$ python -q
>>> import numpy as np
>>> np.set_printoptions(precision=1, suppress=True, linewidth=140, floatmode="fixed")
>>> feats = np.loadtxt("test18.csv", delimiter=",")
>>> print(feats.round(1) + 0)
[[-0.3  2.0 -1.2 -0.5 -1.5 -1.0  1.1 -2.4 -2.7  1.3]
 [ 6.5  2.2 -3.8  4.2  3.1 -1.1  0.7  1.6 -0.6 -5.7]
 [ 0.8  5.0 -6.1  3.2  0.7 -2.5 -3.5 -6.3 -3.9 -2.8]
 [ 0.0  4.3 -4.8  1.9 -0.2 -2.1 -2.4 -5.8 -3.8 -1.3]
 [-2.1  2.0 -0.7 -1.7 -2.7 -1.0  1.0 -3.8 -3.4  3.1]
 [-2.8 -1.2  4.4 -5.4 -4.8  0.6  5.8  0.5 -2.0  7.0]
 [ 5.3  1.8 -2.8  3.0  2.1 -0.9  1.3  1.5 -0.8 -4.1]
 [ 5.0  0.3 -0.4  1.3  1.1 -0.1  3.6  3.6 -0.1 -2.3]
 [ 3.4  1.4 -1.6  1.4  0.7 -0.7  1.9  0.8 -1.2 -1.8]
 [ 5.7  3.4 -5.4  4.9  3.2 -1.7 -1.2 -0.7 -1.5 -6.2]
 [ 0.3  2.5 -2.2  0.4 -0.9 -1.3  0.2 -3.0 -2.8  0.2]
 [-1.1  2.6 -1.9 -0.4 -1.8 -1.3  0.0 -4.1 -3.4  1.5]
 [ 3.4  6.5 -9.3  6.4  3.2 -3.3 -5.8 -6.9 -3.8 -6.9]
 [-2.3  4.0 -3.5  0.1 -1.9 -2.0 -1.9 -6.8 -4.4  1.3]
 [ 0.0  4.0 -4.3  1.7 -0.3 -2.0 -2.0 -5.3 -3.6 -1.0]
 [ 2.7  3.5 -4.5  3.0  1.2 -1.8 -1.3 -2.8 -2.5 -3.2]
 [ 1.7  0.5  0.3 -0.6 -0.9 -0.3  3.2  1.0 -1.4  0.7]
 [-2.3 -0.9  3.8 -4.8 -4.3  0.5  5.4  0.6 -2.0  6.2]
 [ 0.6 -1.0  2.9 -2.9 -2.4  0.5  5.5  2.5 -1.0  3.4]
 [ 0.0  3.2 -3.1  0.8 -0.8 -1.6 -0.8 -4.2 -3.3 -0.2]
 [ 1.6  3.0 -3.3  1.7  0.2 -1.5 -0.5 -2.7 -2.6 -1.6]
 [ 4.5  1.5 -2.0  2.1  1.4 -0.7  1.8  1.5 -0.9 -3.0]
 [-1.5  2.2 -1.2 -1.1 -2.2 -1.1  0.6 -3.7 -3.3  2.3]
 [ 7.8  1.5 -3.2  4.4  3.6 -0.8  1.7  3.6  0.2 -6.3]
 [-3.5 -1.3  4.8 -6.0 -5.3  0.7  6.0  0.3 -2.2  7.8]
 [ 2.1  4.8 -6.2  3.9  1.5 -2.4 -3.2 -5.1 -3.4 -3.9]
 [-0.5  3.1 -2.8  0.4 -1.1 -1.6 -0.7 -4.3 -3.4  0.4]
 [ 6.2  3.8 -6.1  5.6  3.7 -1.9 -1.7 -0.9 -1.5 -7.0]
 [ 0.3  0.4  0.9 -1.7 -1.9 -0.2  3.4  0.2 -1.8  2.3]
 [ 4.5  5.5 -8.1  6.2  3.4 -2.8 -4.3 -4.6 -2.9 -7.0]
 [ 1.4  4.1 -5.0  2.7  0.7 -2.0 -2.1 -4.5 -3.2 -2.5]
 [ 1.7  1.9 -1.7  0.7 -0.3 -1.0  1.1 -1.1 -2.1 -0.6]
 [-0.8  0.8  0.7 -2.1 -2.5 -0.4  2.8 -1.1 -2.4  3.0]
 [ 7.1  1.1 -2.3  3.5  2.9 -0.5  2.4  3.7  0.1 -5.2]
 [ 1.3  0.5  0.5 -1.0 -1.3 -0.2  3.3  0.8 -1.5  1.3]
 [ 4.1  4.3 -6.2  4.7  2.5 -2.2 -2.5 -3.1 -2.5 -5.4]
 [ 4.2  2.4 -3.3  2.8  1.6 -1.2  0.5 -0.1 -1.5 -3.5]]
>>> # null space of dimension 7
>>> Ac = feats - feats.mean(axis=0)
>>> V = np.linalg.svd(Ac)[2][:3]
>>> B = Ac - Ac @ V.T @ V
>>> np.linalg.norm(B, axis=1).round(6).argmax()
np.int64(0)
>>> np.round(B.std(axis=0), 1) + 0
array([0.0, 0.0, 0.0, 0.0, 0.0, 0.0, 0.0, 0.0, 0.0, 0.0])
>>> print(np.round(np.cov(Ac @ V.T, rowvar=False), 1) + 0)
[[54.0  0.0  0.0]
 [ 0.0 20.7  0.0]
 [ 0.0  0.0  0.0]]
>>> np.round(np.linalg.norm(B) / np.linalg.norm(Ac), 1)
np.float64(0.0)
>>> rk = np.linalg.matrix_rank(feats)
>>> rk
np.int64(3)
>>> N = np.linalg.svd(feats)[2][rk:].T
>>> [int(np.linalg.matrix_rank(feats[:i])) for i in range(1, len(feats) + 1)]
[1, 2, 3, 3, 3, 3, 3, 3, 3, 3, 3, 3, 3, 3, 3, 3, 3, 3, 3, 3, 3, 3, 3, 3, 3, 3, 3, 3, 3, 3, 3, 3, 3, 3, 3, 3, 3]
>>> np.allclose(feats @ N, 0)
True
>>> [int(np.linalg.matrix_rank(np.delete(feats, i, axis=0))) for i in range(37)]
[3, 3, 3, 3, 3, 3, 3, 3, 3, 3, 3, 3, 3, 3, 3, 3, 3, 3, 3, 3, 3, 3, 3, 3, 3, 3, 3, 3, 3, 3, 3, 3, 3, 3, 3, 3, 3]
>>> basis = feats[[28, 2]].astype(float)
>>> for _ in range(7):
...     lab = np.linalg.norm(feats[:, None] - basis, axis=-1).argmin(axis=1)
...     basis = np.array([feats[lab == j].mean(axis=0) for j in range(2)])
... 
>>> lab
array([0, 1, 1, 1, 0, 0, 1, 0, 1, 1, 0, 0, 1, 1, 1, 1, 0, 0, 0, 1, 1, 1, 0, 1, 0, 1, 1, 1, 0, 1, 1, 0, 0, 1, 0, 1, 1])
>>> basis[1] - basis[0]
array([ 3.4,  2.6, -5.1,  4.9,  3.5, -1.3, -3.9, -1.7, -0.2, -6.0])
>>> np.bincount(lab)
array([15, 22])
>>> left, sv, vt = np.linalg.svd(feats)
>>> V = vt[:(sv > 1e-8).sum()]
>>> rng = np.random.default_rng(4451)
>>> x = feats[8] + -2 * feats[34] + rng.integers(2) * np.eye(10)[0]
>>> x
array([ 0.9,  0.5, -2.7,  3.4,  3.2, -0.2, -4.7, -0.8,  1.7, -4.4])
>>> print(np.diag(V.T @ V))
[0.5 0.2 0.3 0.2 0.2 0.1 0.6 0.4 0.3 0.3]
>>> x = np.array([4, 9, 2, 6, 5, 4, 7, 4, 4, 4])
>>> feats @ np.eye(10)[5]
array([-1.0, -1.1, -2.5, -2.1, -1.0,  0.6, -0.9, -0.1, -0.7, -1.7, -1.3, -1.3, -3.3, -2.0, -2.0, -1.8, -0.3,  0.5,  0.5, -1.6, -1.5, -0.7,
       -1.1, -0.8,  0.7, -2.4, -1.6, -1.9, -0.2, -2.8, -2.0, -1.0, -0.4, -0.5, -0.2, -2.2, -1.2])
>>> np.sign((feats @ x).round(6))
array([-1.0,  1.0, -1.0, -1.0, -1.0, -1.0,  1.0,  1.0,  1.0,  1.0, -1.0, -1.0, -1.0, -1.0, -1.0,  1.0,  1.0, -1.0,  1.0, -1.0,  1.0,  1.0,
       -1.0,  1.0, -1.0, -1.0, -1.0,  1.0,  1.0,  1.0, -1.0,  1.0, -1.0,  1.0,  1.0,  1.0,  1.0])
>>> M = np.load("layer4.npy")
>>> M
array([[2, 0, 0, 3, 0, 1],
       [0, 2, 0, 0, 3, 0],
       [0, 0, 2, 0, 0, 3],
       [3, 0, 0, 2, 0, 0],
       [0, 3, 0, 0, 2, 0],
       [1, 0, 3, 0, 0, 2]])
>>> vals, V = np.linalg.eigh(M)
>>> x = np.array([0, 1, 2, 0, 1, -2])
>>> x @ M @ x
np.int64(2)
>>> np.linalg.eigvalsh(M[1:, 1:])
array([-1.0, -1.0,  2.0,  5.0,  5.0])
>>> x @ M @ x / (x @ x), round(float(vals[0]), 1), round(float(vals[-1]), 1)
(np.float64(0.2), -1.5, 5.5)
